% python3 -q
>>> import numpy as np
>>> np.set_printoptions(precision=2, suppress=True, linewidth=160, floatmode="fixed")
>>> def rd(a):
...     return np.round(a, 2) + 0
... 
>>> O, _ = np.linalg.qr(np.array([[0.7, -0.5, 0.1, 0.0, -2.1, -0.9, -1.6],
...     [0.4, -0.2, 1.1, 0.4, 0.0, -0.6, -1.7],
...     [0.3, -0.9, -3.1, -0.8, -0.5, -0.1, -1.3],
...     [1.6, 0.7, 1.2, -0.8, 1.0, 0.4, 0.1],
...     [0.9, -1.6, 0.8, -0.3, -0.1, -2.1, -1.7],
...     [0.6, -0.4, 1.1, 0.7, 0.0, 1.1, -0.7],
...     [-1.5, -0.1, -0.3, 0.3, -2.0, 0.1, 1.3]]))
>>> V, _ = np.linalg.qr(np.array([[0.3, -1.1], [-1.7, -0.1]]))
>>> sv = 10 * 0.7 ** np.arange(2)
>>> m1 = O[:, :2] * sv @ V[:2]
>>> rd(m1)
array([[-0.83, -2.89],
       [-0.19, -1.60],
       [-2.68, -1.65],
       [ 4.34, -5.50],
       [-4.32, -4.29],
       [-0.62, -2.46],
       [-2.18,  5.49]])
>>> B = np.c_[m1[:, :1] @ np.array([[-2]]), np.array([2, -2, 0, 0, -3, 1, 1])]
>>> print(rd(B))
[[ 1.67  2.00]
 [ 0.37 -2.00]
 [ 5.36  0.00]
 [-8.68  0.00]
 [ 8.63 -3.00]
 [ 1.24  1.00]
 [ 4.37  1.00]]
>>> rd(np.linalg.norm(np.linalg.qr(m1)[0].T @ B, axis=0) ** 2 / ((B ** 2).sum(axis=0) + 1e-12))
array([1.00, 0.20])
>>> rd(np.linalg.lstsq(m1, B[:, 0])[0])
array([-2.00,  0.00])
>>> np.linalg.matrix_rank(B)
np.int64(2)
>>> ang = np.radians(135)
>>> r_ = np.eye(2)
>>> r_[0, 0] = r_[1, 1] = np.cos(ang)
>>> r_[0, 1], r_[1, 0] = -np.sin(ang), np.sin(ang)
>>> rd(r_)
array([[-0.71, -0.71],
       [ 0.71, -0.71]])
>>> B = m1 @ r_.T
>>> print(np.allclose(m1 @ m1.T, B @ B.T))
True
>>> print(np.allclose(np.linalg.norm(m1, axis=1), np.linalg.norm(B, axis=1)))
True
>>> rd(np.abs(B - m1).max(axis=0))
array([10.40, 12.46])
>>> rd(B)
array([[ 2.63,  1.45],
       [ 1.26,  1.00],
       [ 3.06, -0.73],
       [ 0.82,  6.96],
       [ 6.08, -0.02],
       [ 2.18,  1.30],
       [-2.34, -5.43]])
>>> rd(np.linalg.det(r_)), rd(np.trace(r_))
(np.float64(1.0), np.float64(-1.41))
